$ ipython --no-banner

In [1]: import numpy as np

In [2]: np.set_printoptions(precision=2, suppress=True, linewidth=160)

In [3]: rnd = lambda a: np.round(a, 2) + 0

In [4]: r0 = np.array([0, 2, 2, -2, 0, -1, 1, -2, -2, 0, 1, 0]) + 0.5

In [5]: feats = np.eye(12) - 2 * np.outer(r0, r0) / (r0 @ r0)

In [6]: rnd(feats)
Out[6]: 
array([[ 0.98, -0.1 , -0.1 ,  0.06, -0.02,  0.02, -0.06,  0.06,  0.06, -0.02, -0.06, -0.02],
       [-0.1 ,  0.5 , -0.5 ,  0.3 , -0.1 ,  0.1 , -0.3 ,  0.3 ,  0.3 , -0.1 , -0.3 , -0.1 ],
       [-0.1 , -0.5 ,  0.5 ,  0.3 , -0.1 ,  0.1 , -0.3 ,  0.3 ,  0.3 , -0.1 , -0.3 , -0.1 ],
       [ 0.06,  0.3 ,  0.3 ,  0.82,  0.06, -0.06,  0.18, -0.18, -0.18,  0.06,  0.18,  0.06],
       [-0.02, -0.1 , -0.1 ,  0.06,  0.98,  0.02, -0.06,  0.06,  0.06, -0.02, -0.06, -0.02],
       [ 0.02,  0.1 ,  0.1 , -0.06,  0.02,  0.98,  0.06, -0.06, -0.06,  0.02,  0.06,  0.02],
       [-0.06, -0.3 , -0.3 ,  0.18, -0.06,  0.06,  0.82,  0.18,  0.18, -0.06, -0.18, -0.06],
       [ 0.06,  0.3 ,  0.3 , -0.18,  0.06, -0.06,  0.18,  0.82, -0.18,  0.06,  0.18,  0.06],
       [ 0.06,  0.3 ,  0.3 , -0.18,  0.06, -0.06,  0.18, -0.18,  0.82,  0.06,  0.18,  0.06],
       [-0.02, -0.1 , -0.1 ,  0.06, -0.02,  0.02, -0.06,  0.06,  0.06,  0.98, -0.06, -0.02],
       [-0.06, -0.3 , -0.3 ,  0.18, -0.06,  0.06, -0.18,  0.18,  0.18, -0.06,  0.82, -0.06],
       [-0.02, -0.1 , -0.1 ,  0.06, -0.02,  0.02, -0.06,  0.06,  0.06, -0.02, -0.06,  0.98]])

In [7]: x0 = np.array([0, 2, 0, -2, 1, 0, -2, -1, -2, 2, 1, -2])

In [8]: [p for p in range(1, 25) if np.allclose(np.linalg.matrix_power(feats, p), np.eye(12))]
Out[8]: [2, 4, 6, 8, 10, 12, 14, 16, 18, 20, 22, 24]

In [9]: 12 - np.linalg.matrix_rank(feats - np.eye(12), tol=1e-8)
Out[9]: np.int64(11)

In [10]: rnd(np.linalg.det(feats))
Out[10]: np.float64(-1.0)

In [11]: rnd(feats.T @ (feats @ x0))
Out[11]: array([ 0.,  2.,  0., -2.,  1.,  0., -2., -1., -2.,  2.,  1., -2.])

In [12]: rnd(np.linalg.norm(x0)), rnd(np.linalg.norm(feats @ x0))
Out[12]: (np.float64(5.2), np.float64(5.2))

In [13]: [round(float(np.linalg.det(feats[:i, :i])), 2) + 0 for i in range(1, 13)]
Out[13]: [0.98, 0.48, -0.02, -0.2, -0.22, -0.24, -0.42, -0.6, -0.78, -0.8, -0.98, -1.0]

In [14]: np.all(np.linalg.eigvalsh(feats) > 0)
Out[14]: np.False_

In [15]: m1 = np.load("a.npy")

In [16]: m1
Out[16]: 
array([[ 3,  2,  3,  0,  0,  0],
       [ 3,  0,  1,  2,  2,  1],
       [ 3,  1,  1,  0,  3,  2],
       [ 0,  0,  0,  2,  2,  2],
       [ 0,  2,  2,  1,  3,  2],
       [ 3,  3,  3,  0,  0,  0],
       [ 3,  0,  0,  3,  2,  2],
       [-6,  2,  0, -6, -6, -3]])

In [17]: x0 = np.array([0, -2, 3, 4, -3, 4])

In [18]: rhs = m1 @ x0

In [19]: rhs
Out[19]: array([  5,   9,   0,  10,   5,   3,  14, -22])

In [20]: rng = np.random.default_rng(90238)

In [21]: rhs = rhs + 0.02 * rng.normal(size=8)

In [22]: rnd(rhs)
Out[22]: array([  5.01,   9.03,   0.  ,  10.01,   5.02,   3.03,  14.  , -22.02])

In [23]: c, *_ = np.linalg.lstsq(m1, rhs)

In [24]: rnd(c)
Out[24]: array([ 0.  , -1.99,  3.  ,  4.01, -2.99,  3.99])

In [25]: m1 - m1[0]
Out[25]: 
array([[ 0,  0,  0,  0,  0,  0],
       [ 0, -2, -2,  2,  2,  1],
       [ 0, -1, -2,  0,  3,  2],
       [-3, -2, -3,  2,  2,  2],
       [-3,  0, -1,  1,  3,  2],
       [ 0,  1,  0,  0,  0,  0],
       [ 0, -2, -3,  3,  2,  2],
       [-9,  0, -3, -6, -6, -3]])

In [26]: m1[:, 6]
Traceback (most recent call last):
  Cell In[26], line 1
    m1[:, 6]
IndexError: index 6 is out of bounds for axis 1 with size 6


In [27]: rnd(m1.mean(axis=0))
Out[27]: array([1.12, 1.25, 1.25, 0.25, 0.75, 0.75])

In [28]: np.zeros(8, 6)
Traceback (most recent call last):
  Cell In[28], line 1
    np.zeros(8, 6)
TypeError: Cannot interpret '6' as a data type


In [29]: rnd(np.linalg.norm(m1))
Out[29]: np.float64(16.52)

In [30]: m1.shape
Out[30]: (8, 6)
